In [1]: import numpy as np

In [2]: np.set_printoptions(precision=3, suppress=True, linewidth=160)

In [3]: data = np.loadtxt("run17.csv", delimiter=",")

In [4]: data
Out[4]: 
array([[0.667, 0.333],
       [0.5  , 0.5  ]])

In [5]: U, s, VT = np.linalg.svd(data, full_matrices=False)

In [6]: print(s)
[1.014 0.165]

In [7]: np.cumsum(s ** 2) / np.sum(s ** 2)
Out[7]: array([0.974, 1.   ])

In [8]: print(np.round(VT @ VT.T, 3) + 0)
[[1. 0.]
 [0. 1.]]

In [9]: (s > 1e-8).sum()
Out[9]: np.int64(2)

In [10]: print(round(float(np.sqrt((s ** 2).sum())), 3), round(float(np.linalg.norm(data)), 3))
1.028 1.028

In [11]: print(np.abs(VT[0]))
[0.817 0.577]

In [12]: mat = np.load("arr.npy")

In [13]: mat
Out[13]: 
array([[-0.201,  0.298, -0.686,  1.425,  0.063],
       [-0.381,  0.725, -1.803,  3.128,  0.528],
       [-1.801, -0.744,  2.333,  2.979,  0.056],
       [-0.442,  0.301, -0.873,  1.696,  0.041],
       [-0.421,  0.601, -1.469,  3.288,  0.461],
       [-1.561, -1.134,  3.14 ,  1.19 , -0.068],
       [-1.057, -0.491,  0.853,  2.231,  0.123],
       [-1.938, -0.563,  1.709,  4.382,  0.022],
       [-1.533, -1.086,  3.182,  1.146, -0.164],
       [-1.933, -0.695,  2.627,  3.001,  0.035],
       [-1.255,  0.012,  0.007,  3.814,  0.302],
       [-0.926, -0.669,  1.662,  0.638, -0.137],
       [-0.305,  0.325, -0.655,  1.476,  0.145],
       [-0.915, -0.2  ,  0.683,  2.304,  0.139],
       [ 0.141,  0.052,  0.019, -0.002,  0.014],
       [-0.258,  0.128, -0.837,  1.431,  0.273],
       [-1.869, -0.606,  1.735,  4.32 ,  0.283],
       [-0.291,  0.054, -0.794,  1.666,  0.248],
       [-0.218,  0.419, -0.709,  1.552,  0.117],
       [-0.237,  0.273, -0.641,  1.705,  0.165],
       [-1.679, -1.068,  3.09 ,  1.095, -0.283]])

In [14]: x0 = np.array([7, -9, 1, 5, 5])

In [15]: a = np.maximum(mat @ x0, 0)

In [16]: mat * (a > 1e-9)[:, None]
Out[16]: 
array([[-0.201,  0.298, -0.686,  1.425,  0.063],
       [-0.381,  0.725, -1.803,  3.128,  0.528],
       [-1.801, -0.744,  2.333,  2.979,  0.056],
       [-0.442,  0.301, -0.873,  1.696,  0.041],
       [-0.421,  0.601, -1.469,  3.288,  0.461],
       [-1.561, -1.134,  3.14 ,  1.19 , -0.068],
       [-1.057, -0.491,  0.853,  2.231,  0.123],
       [-1.938, -0.563,  1.709,  4.382,  0.022],
       [-1.533, -1.086,  3.182,  1.146, -0.164],
       [-1.933, -0.695,  2.627,  3.001,  0.035],
       [-1.255,  0.012,  0.007,  3.814,  0.302],
       [-0.926, -0.669,  1.662,  0.638, -0.137],
       [-0.305,  0.325, -0.655,  1.476,  0.145],
       [-0.915, -0.2  ,  0.683,  2.304,  0.139],
       [ 0.141,  0.052,  0.019, -0.002,  0.014],
       [-0.258,  0.128, -0.837,  1.431,  0.273],
       [-1.869, -0.606,  1.735,  4.32 ,  0.283],
       [-0.291,  0.054, -0.794,  1.666,  0.248],
       [-0.218,  0.419, -0.709,  1.552,  0.117],
       [-0.237,  0.273, -0.641,  1.705,  0.165],
       [-1.679, -1.068,  3.09 ,  1.095, -0.283]])

In [17]: mat.T @ a
Out[17]: array([-183.764,  -49.807,  149.08 ,  409.142,   20.863])

In [18]: np.flatnonzero(a > 1e-9)
Out[18]: array([ 0,  1,  2,  3,  4,  5,  6,  7,  8,  9, 10, 11, 12, 13, 14, 15, 16, 17, 18, 19, 20])

In [19]: Xc = mat - mat.mean(axis=0)

In [20]: U, s, VT = np.linalg.svd(Xc, full_matrices=False)

In [21]: round(float((s ** 2).sum() ** 2 / (s ** 4).sum()), 3)
Out[21]: 1.77

In [22]: np.linalg.matrix_rank(Xc)
Out[22]: np.int64(5)

In [23]: s ** 2 / (s ** 2).sum()
Out[23]: array([0.685, 0.311, 0.002, 0.002, 0.001])

In [24]: U, s, VT = np.linalg.svd(mat)

In [25]: np.argmax(s[:-1] / (s[1:] + 1e-6)) + 1
Out[25]: np.int64(2)

In [26]: A2 = U[:, :2] @ np.diag(s[:2]) @ VT[:2]

In [27]: np.linalg.matrix_rank(mat, rtol=0.05)
Out[27]: np.int64(2)

In [28]: np.round(np.abs(mat - A2).max(), 3)
Out[28]: np.float64(0.213)

In [29]: X = np.loadtxt("a.csv", delimiter=",")

In [30]: X
Out[30]: 
array([[-12.315, -11.564,  -4.166,   1.01 ,   9.809],
       [  7.06 ,   1.365,  -5.713,  13.784,  11.209],
       [-11.607,  -2.586,   4.835, -15.084,   2.774],
       [  1.293,  12.92 , -13.587,  -6.185,  -2.927],
       [  6.001,  -4.102,  -6.231,   7.771, -15.746],
       [ 15.972,   3.573,  -5.271,   8.498,  -5.667],
       [ -2.328, -16.958,   1.369,  -8.422,   5.848],
       [ -3.257, -16.328,   7.441,  -3.31 ,   7.514],
       [ 15.807,   2.946,  -3.631,   0.118, -11.326],
       [ -1.622,   8.655,  -8.105, -15.878,  -2.159],
       [  4.376,  -0.158,  -9.517,  -7.548, -15.273],
       [ -6.679,   8.706,  -2.385,  16.511,   1.144],
       [ 10.762,   1.83 , -13.294, -10.196,   0.405],
       [  5.435,   9.135,  11.845,   7.949,  -9.139],
       [ 13.425,   3.561,  -4.606,  -6.308, -12.087],
       [-19.145,  -0.558,   2.967,   4.153,  -2.669],
       [ -3.091,  -4.67 ,  -0.873,  -1.66 , -19.108],
       [  6.278,   1.902,   0.374,  10.545,  15.672],
       [ -8.402,  -8.919,   2.466,   9.704, -12.232],
       [ -0.359, -11.603,  -1.101,  14.851,  -6.595],
       [ 12.617,   4.226,   9.787,  10.199,  -4.811],
       [ -4.307, -10.292, -10.186,   0.069,  13.105],
       [ -1.553,  -2.58 ,  15.364,  -6.097, -10.85 ],
       [ -3.433,  13.43 ,  -4.452,   9.815,   9.576],
       [  4.541, -18.051,   2.148,   6.8  ,   1.64 ],
       [  2.848,   3.983,   9.675,  -5.119, -16.006],
       [ -1.532, -12.982,   9.341, -11.567,  -2.841]])

In [31]: def softmax(z):
    ...:     e = np.exp(z - z.max(axis=-1, keepdims=True))
    ...:     return e / e.sum(axis=-1, keepdims=True)
    ...: 

In [32]: print(np.round(softmax(X[19]), 3) + 0)
[0. 0. 0. 1. 0.]

In [33]: np.round(softmax(X[19] + -1), 3) + 0
Out[33]: array([0., 0., 0., 1., 0.])

In [34]: S = X @ X.T / np.sqrt(5)

In [35]: softmax(S).round(6).argmax(axis=1)
Out[35]: array([ 0,  1,  2,  3,  4,  5,  6,  7,  8,  9, 10, 11, 12, 13, 14, 15, 16, 17, 18, 19, 20, 21, 22, 23, 24, 25, 26])

In [36]: Xc = (mat - mat.mean(axis=0)) / mat.std(axis=0)

In [37]: np.argwhere(np.abs(Xc) > 2)
Out[37]: 
array([[ 1,  4],
       [20,  4]])

In [38]: b = np.linalg.lstsq(np.delete(Xc, 2, axis=1), Xc[:, 2])[0]

In [39]: print(np.abs(b).argmax())
0

In [40]: b
Out[40]: array([-0.674, -0.38 , -0.298, -0.042])

In [41]: A2 = np.c_[X[:, :4] @ np.array([[0, 3, 0, 2], [0, 2, 3, 3], [1, 1, 0, 0], [3, 3, 2, 1]]), np.array([-3, 3, -1, 1, 0, 1, -1, 1, -1, 3, 0, 2, 1, 1, 2, -1, 0, -2, 1, -1, -3, 0, 3, -1, 3, -3, -3])]

In [42]: A2
Out[42]: 
array([[ -1.136, -61.209, -32.672, -58.312,  -3.   ],
       [ 35.639,  59.549,  31.663,  31.999,   3.   ],
       [-40.417, -80.41 , -37.926, -46.056,  -1.   ],
       [-32.142,  -2.423,  26.39 ,  35.161,   1.   ],
       [ 17.082,  26.881,   3.236,   7.467,   0.   ],
       [ 20.223,  75.285,  27.715,  51.161,   1.   ],
       [-23.897, -64.797, -67.718, -63.952,  -1.   ],
       [ -2.489, -44.916, -55.604, -58.808,   1.   ],
       [ -3.277,  50.036,   9.074,  40.57 ,  -1.   ],
       [-55.739, -43.295,  -5.791,   6.843,   3.   ],
       [-32.161, -19.349, -15.57 ,   0.73 ,   0.   ],
       [ 47.148,  44.523,  59.14 ,  29.271,   2.   ],
       [-43.882,  -7.936, -14.902,  16.818,   1.   ],
       [ 35.692,  70.267,  43.303,  46.224,   1.   ],
       [-23.53 ,  23.867,  -1.933,  31.225,   2.   ],
       [ 15.426, -43.125,   6.632, -35.811,  -1.   ],
       [ -5.853, -24.466, -17.33 , -21.852,   0.   ],
       [ 32.009,  54.647,  26.796,  28.807,  -2.   ],
       [ 31.578, -11.466,  -7.349, -33.857,   1.   ],
       [ 43.452,  19.169,  -5.107, -20.676,  -1.   ],
       [ 40.384,  86.687,  33.076,  48.111,  -3.   ],
       [ -9.979, -43.484, -30.738, -39.421,   0.   ],
       [ -2.927, -12.746, -19.934, -16.943,   3.   ],
       [ 24.993,  41.554,  59.92 ,  43.239,  -1.   ],
       [ 22.548,   0.069, -40.553, -38.271,   3.   ],
       [ -5.682,  10.828,   1.711,  12.526,  -3.   ],
       [-25.36 , -55.92 , -62.08 , -53.577,  -3.   ]])

In [43]: np.linalg.norm(np.linalg.qr(X)[0].T @ A2, axis=0) ** 2 / ((A2 ** 2).sum(axis=0) + 1e-12)
Out[43]: array([1.   , 1.   , 1.   , 1.   , 0.071])

In [44]: print(np.round(np.linalg.lstsq(X, A2[:, 0])[0], 3) + 0)
[0. 0. 1. 3. 0.]

In [45]: np.round(np.linalg.norm(A2 - X @ np.linalg.lstsq(X, A2)[0], axis=0), 3) + 0
Out[45]: array([0.   , 0.   , 0.   , 0.   , 9.444])

In [46]: idx = X[:, 0] > np.median(X[:, 0])

In [47]: r0 = X[idx].mean(axis=0) - X[~idx].mean(axis=0)

In [48]: r0
Out[48]: array([13.874,  6.654, -3.049,  2.753, -4.45 ])

In [49]: np.argsort(-np.abs(r0).round(6), kind="stable")
Out[49]: array([0, 1, 4, 2, 3])

In [50]: idx.astype(int)
Out[50]: array([0, 1, 0, 1, 1, 1, 0, 0, 1, 0, 1, 0, 1, 1, 1, 0, 0, 1, 0, 0, 1, 0, 0, 0, 1, 1, 0])

In [51]: x0 = np.array([1, 2, 0, 1, 3])

In [52]: y = X @ x0

In [53]: np.round(np.linalg.lstsq(X, y)[0], 3) + 0
Out[53]: array([1., 2., 0., 1., 3.])

In [54]: np.round(np.linalg.solve(X.T @ X, X.T @ y), 3) + 0
Out[54]: array([1., 2., 0., 1., 3.])

In [55]: rng = np.random.default_rng(663336)

In [56]: y = y + 0.02 * rng.normal(size=27)

In [57]: y
Out[57]: 
array([ -5.002,  57.221, -23.539,  12.166, -41.656,  14.623, -27.135, -16.671, -12.137,  -6.668, -49.32 ,  30.729,   5.414,   4.263, -22.044, -24.113, -71.442,
        67.653, -53.246, -28.5  ,  16.889,  14.48 , -45.356,  61.955, -19.855, -42.347, -47.585])

In [58]: b, *_ = np.linalg.lstsq(X, y)

In [59]: b.round()
Out[59]: array([1., 2., 0., 1., 3.])

In [60]: [round(float(np.linalg.norm(np.linalg.solve(X.T @ X + lam * np.eye(5), X.T @ y))), 2) for lam in (0, 1, 10, 100)]
Out[60]: [3.87, 3.87, 3.86, 3.7]

In [61]: print(np.round(X.T @ (y - X @ b), 3) + 0)
[0. 0. 0. 0. 0.]
